$ python3 -q
>>> import numpy as np
>>> import numpy.linalg as la
>>> np.set_printoptions(precision=2, suppress=True, linewidth=120)
>>> rd = lambda a: np.round(a, 2) + 0
>>> J = np.load("a.npy")
>>> rd(J)
array([[0.03, 0.09, 0.14],
       [0.09, 0.26, 0.43],
       [0.14, 0.43, 0.71]])
>>> w, evecs = la.eigh(J)
>>> x = np.array([3, 1, -1])
>>> rd(evecs * np.abs(w) @ evecs.T)
array([[0.03, 0.09, 0.14],
       [0.09, 0.26, 0.43],
       [0.14, 0.43, 0.71]])
>>> rd(np.abs(J).sum(axis=1).max()), np.abs(w).max()
(np.float64(1.29), np.float64(1.0))
>>> rd(la.eigvalsh(J[1:, 1:]))
array([0.  , 0.97])
>>> t = np.radians(180)
>>> R = np.eye(3)
>>> R[1, 1] = R[2, 2] = np.cos(t)
>>> R[1, 2], R[2, 1] = -np.sin(t), np.sin(t)
>>> rd(R)
array([[ 1.,  0.,  0.],
       [ 0., -1.,  0.],
       [ 0.,  0., -1.]])
>>> other = J @ R.T
>>> rd(np.abs(other - J).max(axis=0))
array([0.  , 0.86, 1.43])
>>> rd(la.det(R)), np.trace(R)
(np.float64(1.0), np.float64(-1.0))
>>> np.allclose(la.norm(J, axis=1), la.norm(other, axis=1))
True
>>> np.allclose(J @ J.T, other @ other.T)
True
>>> arr = np.load("w.npy")
>>> arr
array([[ 0.,  0., -3., -8.,  9.],
       [ 0.,  0., -1.,  8., -4.],
       [-3., -1.,  0.,  0.,  0.],
       [-8.,  8.,  0.,  0.,  0.],
       [ 9., -4.,  0.,  0.,  0.]])
>>> print(la.lstsq(arr[:-1].T, arr[-1])[2])
4
>>> np.allclose(arr[:-1].T @ la.lstsq(arr[:-1].T, arr[-1])[0], arr[-1])
True
>>> np.abs(np.diag(la.qr(arr)[1])) > 1e-9
array([ True,  True,  True,  True, False])
>>> K = np.array([[0, 3, 0, 0, 0, -1], [-2, 0, 0, 0, 0, 0]])
>>> w1 = np.array([[0, -5, -5, -2, 2, 3],
...     [-3, -1, 4, -5, 3, 1],
...     [4, 1, 1, 5, 3, -2],
...     [-3, 0, -5, 1, 1, 5],
...     [-4, -1, -5, 1, 0, -1],
...     [2, -2, 5, -4, 3, -4]])
>>> coef = np.array([0, -3, -1, 3, 2, 0])
>>> hid = np.maximum(K @ w1 + coef, 0)
>>> (hid > 0).mean(axis=0)
array([0. , 0.5, 1. , 0.5, 0.5, 0.5])
>>> la.matrix_rank(hid)
np.int64(2)
>>> (hid > 0).astype(int)
array([[0, 0, 1, 0, 1, 1],
       [0, 1, 1, 1, 0, 0]])
>>> W2 = np.array([[2, 0, 3],
...     [0, -1, 2],
...     [-3, 1, 1],
...     [-1, -3, 0],
...     [0, -1, 2],
...     [-2, 1, 1]])
>>> (hid @ W2).round(6).argmax(axis=1)
array([2, 2])
>>> print(hid @ W2)
[[-32   5  29]
 [-34 -19  23]]
>>> w1 @ W2
array([[ 11,   7,  -8],
       [-15,  18,   0],
       [  4, -20,  19],
       [ -2,  -4,  -7],
       [  8,  -8, -20],
       [  1,  12,   9]])
>>> gram = K.T @ K
>>> print(np.trace(gram), (K ** 2).sum())
14 14
>>> (K @ K.T).shape
(2, 2)
>>> print(rd(la.eigvalsh(gram)[::-1]))
[10.  4.  0.  0.  0.  0.]
>>> np.diag(gram)
array([4, 9, 0, 0, 0, 1])
>>> data = np.load("dump.npy")
>>> print(data)
[[ 0.  1. -2.  5. -5.  3.]
 [ 0.  5. -5.  5. -1.  5.]
 [ 0.  0. -1.  2. -1.  2.]
 [ 0.  0.  2.  0. -2. -2.]
 [ 0.  0. -5. -5.  4. -1.]
 [ 0.  2.  0.  5. -2. -3.]]
>>> rd(la.norm(data, axis=0))
array([ 0.  ,  5.48,  7.68, 10.2 ,  7.14,  7.21])
>>> rd(la.norm(data[5] - data[0]))
np.float64(7.07)
>>> rd(la.norm(data) ** 2 / la.norm(data, 2) ** 2)
np.float64(1.66)
>>> rd(la.norm(data, 2))
np.float64(13.36)
>>> print(rd(la.norm(data, axis=1)))
[ 8.   10.05  3.16  3.46  8.19  6.48]
>>> print(rd(la.norm(data, "nuc")))
31.73
>>> print(rd(la.norm(data, 1)), rd(la.norm(data, np.inf)))
22.0 21.0
>>> rd(la.norm(data[5], 1)), rd(la.norm(data[5], np.inf))
(np.float64(12.0), np.float64(5.0))
>>> left, sv, Vt = la.svd(data)
>>> evecs = Vt[:(sv > 1e-8).sum()]
>>> rng = np.random.default_rng(3079)
>>> x = data[2] + 4 * data[3] + rng.integers(2) * np.eye(6)[3]
>>> x
array([ 0.,  0.,  7.,  2., -9., -6.])
>>> rd(np.diag(evecs.T @ evecs))
array([0., 1., 1., 1., 1., 1.])
>>> np.allclose(evecs.T @ evecs @ x, x)
True
>>> E = np.loadtxt("run4.csv", delimiter=",")
>>> E
array([[  1.03,   2.  ,  -0.2 ,   0.2 ],
       [  1.49,  -1.2 ,   1.3 ,   0.3 ],
       [ -4.5 ,   0.3 ,   0.8 ,  -0.9 ],
       [-16.52,   0.4 ,  -0.1 ,  -3.3 ],
       [ -2.51,   0.7 ,  -0.6 ,  -0.5 ],
       [  6.48,   0.5 ,  -0.4 ,   1.3 ],
       [  1.99,   0.6 ,  -0.9 ,   0.4 ],
       [ -1.01,  -1.4 ,   2.9 ,  -0.2 ],
       [ -5.99,  -1.3 ,  -0.5 ,  -1.2 ],
       [  6.01,   1.  ,  -0.5 ,   1.2 ],
       [  8.01,  -0.1 ,  -0.2 ,   1.6 ],
       [ -6.  ,  -1.8 ,  -0.2 ,  -1.2 ],
       [ 12.48,  -0.3 ,   0.2 ,   2.5 ],
       [ -3.  ,   1.7 ,   0.  ,  -0.6 ],
       [ -0.99,  -1.3 ,   0.5 ,  -0.2 ],
       [  1.47,   1.2 ,  -0.8 ,   0.3 ],
       [ -3.51,  -0.9 ,  -0.7 ,  -0.7 ],
       [  0.99,   2.2 ,   1.3 ,   0.2 ],
       [ -7.49,  -0.3 ,   0.4 ,  -1.5 ],
       [ 10.47,  -0.5 ,   0.5 ,   2.1 ],
       [  1.49,  -0.8 ,  -1.1 ,   0.3 ],
       [ -7.51,  -2.2 ,  -0.4 ,  -1.5 ],
       [  3.98,   1.1 ,  -1.4 ,   0.8 ],
       [ -3.5 ,  -0.8 ,  -1.2 ,  -0.7 ],
       [ -2.55,   0.  ,   0.  ,  -0.5 ],
       [  1.49,   1.7 ,   0.6 ,   0.3 ],
       [ -5.5 ,  -0.3 ,  -0.6 ,  -1.1 ],
       [ -5.01,  -0.2 ,   0.  ,  -1.  ],
       [ -4.01,   1.  ,   0.7 ,  -0.8 ],
       [ -7.99,  -0.1 ,   0.  ,  -1.6 ]])
>>> z = E[:, 3] > np.median(E[:, 3])
>>> f = E[z].mean(axis=0) - E[~z].mean(axis=0)
>>> np.argsort(-np.abs(f).round(6), kind="stable")
array([0, 3, 1, 2])
>>> ((E - E.mean(axis=0)) @ f > 0).astype(int)
array([1, 1, 0, 0, 0, 1, 1, 0, 0, 1, 1, 0, 1, 0, 0, 1, 0, 1, 0, 1, 1, 0, 1, 0, 0, 1, 0, 0, 0, 0])
>>> rd(f)
array([9.4 , 0.57, 0.28, 1.88])
>>> d = la.norm(E[:, None] - E[None], axis=-1)
>>> rd(d[:5, :5])
array([[ 0.  ,  3.57,  5.97, 17.97,  3.86],
       [ 3.57,  0.  ,  6.31, 18.49,  4.88],
       [ 5.97,  6.31,  0.  , 12.29,  2.5 ],
       [17.97, 18.49, 12.29,  0.  , 14.3 ],
       [ 3.86,  4.88,  2.5 , 14.3 ,  0.  ]])
>>> (d + 1e9 * np.eye(30)).round(6).argmin(axis=1)
array([25, 20, 28, 29, 24,  9, 15, 14, 11,  5,  5,  8, 19,  4, 24,  6, 23, 25, 29, 12,  6, 11,  6, 16,  4,  0, 27, 26,
        2, 18])
>>> print(np.flatnonzero(d[0] < d.mean() / 2))
[ 0  1  6 15 17 20 22 25]
>>> d.mean(axis=1).argmax()
np.int64(3)
>>> d.shape
(30, 30)
>>> W2 = E[[20, 28]].astype(float)
>>> for _ in range(4):
...     z = la.norm(E[:, None] - W2, axis=-1).argmin(axis=1)
...     W2 = np.array([E[z == j].mean(axis=0) for j in range(2)])
... 
>>> z
array([0, 0, 1, 1, 1, 0, 0, 1, 1, 0, 0, 1, 0, 1, 1, 0, 1, 0, 1, 0, 0, 1, 0, 1, 1, 0, 1, 1, 1, 1])
>>> np.abs(W2[1] - W2[0]).argmax()
np.int64(0)
>>> np.bincount(z)
array([13, 17])
>>> left, sv, Vt = la.svd(E)
>>> print(np.argmax(sv[:-1] / (sv[1:] + 1e-6)) + 1)
3
>>> other = left[:, :3] @ np.diag(sv[:3]) @ Vt[:3]
>>> rd(la.norm(E - other, 2)), rd(sv[3])
(np.float64(0.02), np.float64(0.02))
>>> x = np.array([2, 2, 0, 1])
>>> a = np.maximum(E @ x, 0)
>>> E * (a > 1e-9)[:, None]
array([[ 1.03,  2.  , -0.2 ,  0.2 ],
       [ 1.49, -1.2 ,  1.3 ,  0.3 ],
       [-0.  ,  0.  ,  0.  , -0.  ],
       [-0.  ,  0.  , -0.  , -0.  ],
       [-0.  ,  0.  , -0.  , -0.  ],
       [ 6.48,  0.5 , -0.4 ,  1.3 ],
       [ 1.99,  0.6 , -0.9 ,  0.4 ],
       [-0.  , -0.  ,  0.  , -0.  ],
       [-0.  , -0.  , -0.  , -0.  ],
       [ 6.01,  1.  , -0.5 ,  1.2 ],
       [ 8.01, -0.1 , -0.2 ,  1.6 ],
       [-0.  , -0.  , -0.  , -0.  ],
       [12.48, -0.3 ,  0.2 ,  2.5 ],
       [-0.  ,  0.  ,  0.  , -0.  ],
       [-0.  , -0.  ,  0.  , -0.  ],
       [ 1.47,  1.2 , -0.8 ,  0.3 ],
       [-0.  , -0.  , -0.  , -0.  ],
       [ 0.99,  2.2 ,  1.3 ,  0.2 ],
       [-0.  , -0.  ,  0.  , -0.  ],
       [10.47, -0.5 ,  0.5 ,  2.1 ],
       [ 1.49, -0.8 , -1.1 ,  0.3 ],
       [-0.  , -0.  , -0.  , -0.  ],
       [ 3.98,  1.1 , -1.4 ,  0.8 ],
       [-0.  , -0.  , -0.  , -0.  ],
       [-0.  ,  0.  ,  0.  , -0.  ],
       [ 1.49,  1.7 ,  0.6 ,  0.3 ],
       [-0.  , -0.  , -0.  , -0.  ],
       [-0.  , -0.  ,  0.  , -0.  ],
       [-0.  ,  0.  ,  0.  , -0.  ],
       [-0.  , -0.  ,  0.  , -0.  ]])
>>> print(np.flatnonzero(a > 1e-9))
[ 0  1  5  6  9 10 12 15 17 19 20 22 25]
>>> m1 = np.load("sample14.npy")
>>> m1
array([[ -7,   5,   2,   8],
       [  8, -31,   3,   6],
       [  1,   1,  16,   2],
       [  6,   3,   5, -16]])
>>> other = m1 + rng.integers(-2, 3, (4, 3)) @ rng.integers(-2, 3, (3, 4))
>>> print(other)
[[ -5   4   1   5]
 [  7 -33   2   4]
 [  3  -7  14  -6]
 [  9   5   4 -18]]
>>> other - m1
array([[ 2, -1, -1, -3],
       [-1, -2, -1, -2],
       [ 2, -8, -2, -8],
       [ 3,  2, -1, -2]])
>>> la.matrix_rank(other - m1, tol=1e-8)
np.int64(3)
>>> X = np.load("m.npy")
>>> X
array([[2, 0, 0, 0, 2, 0, 0],
       [0, 0, 2, 0, 0, 0, 0],
       [0, 1, 3, 0, 0, 0, 0],
       [0, 0, 0, 0, 0, 0, 3],
       [2, 0, 0, 0, 0, 0, 0],
       [0, 0, 0, 3, 0, 1, 3],
       [0, 0, 0, 0, 0, 3, 3]])
>>> x = np.array([3, 3, 1, 1, 1, 2, 1])
>>> a = np.maximum(X @ x, 0)
>>> np.maximum(X @ x, 0) - np.maximum(-X @ x, 0)
array([8, 2, 6, 3, 6, 8, 9])
>>> X.T @ a
array([28,  6, 22, 24, 16, 35, 60])
>>> gram = X.T @ X
>>> np.diag(gram)
array([ 8,  1, 13,  9,  4, 10, 27])
>>> gram
array([[ 8,  0,  0,  0,  4,  0,  0],
       [ 0,  1,  3,  0,  0,  0,  0],
       [ 0,  3, 13,  0,  0,  0,  0],
       [ 0,  0,  0,  9,  0,  3,  9],
       [ 4,  0,  0,  0,  4,  0,  0],
       [ 0,  0,  0,  3,  0, 10, 12],
       [ 0,  0,  0,  9,  0, 12, 27]])
>>> np.allclose(gram, gram.T)
True
>>> np.trace(gram), (X ** 2).sum()
(np.int64(72), np.int64(72))
>>> rd(la.eigvalsh(gram)[::-1])
array([36.42, 13.71, 10.47,  6.51,  3.08,  1.53,  0.29])
>>> def softmax(z):
...     e = np.exp(z - z.max(axis=-1, keepdims=True))
...     return e / e.sum(axis=-1, keepdims=True)
... 
>>> print(rd(softmax(10 * X[0])))
[0.5 0.  0.  0.  0.5 0.  0. ]
>>> print(rd(softmax(X[0] + -2)))
[0.37 0.05 0.05 0.05 0.37 0.05 0.05]
>>> rd(softmax(X[0]))
array([0.37, 0.05, 0.05, 0.05, 0.37, 0.05, 0.05])
>>> rd(softmax(X).sum(axis=1))
array([1., 1., 1., 1., 1., 1., 1.])
>>> S = X @ X.T / np.sqrt(7)
>>> print(rd(softmax(S)))
[[0.68 0.03 0.03 0.03 0.15 0.03 0.03]
 [0.05 0.24 0.5  0.05 0.05 0.05 0.05]
 [0.02 0.17 0.75 0.02 0.02 0.02 0.02]
 [0.01 0.01 0.01 0.32 0.01 0.32 0.32]
 [0.32 0.07 0.07 0.07 0.32 0.07 0.07]
 [0.   0.   0.   0.02 0.   0.91 0.06]
 [0.   0.   0.   0.03 0.   0.09 0.88]]
>>> rd(softmax(S)[0] @ X)
array([1.67, 0.03, 0.17, 0.1 , 1.37, 0.13, 0.3 ])
>>> print(rd(softmax(S + np.triu(np.full(S.shape, -np.inf), 1))))
[[1.   0.   0.   0.   0.   0.   0.  ]
 [0.18 0.82 0.   0.   0.   0.   0.  ]
 [0.02 0.18 0.8  0.   0.   0.   0.  ]
 [0.03 0.03 0.03 0.91 0.   0.   0.  ]
 [0.38 0.08 0.08 0.08 0.38 0.   0.  ]
 [0.   0.   0.   0.02 0.   0.97 0.  ]
 [0.   0.   0.   0.03 0.   0.09 0.88]]
>>> softmax(S).round(6).argmax(axis=1)
array([0, 2, 2, 3, 0, 5, 6])
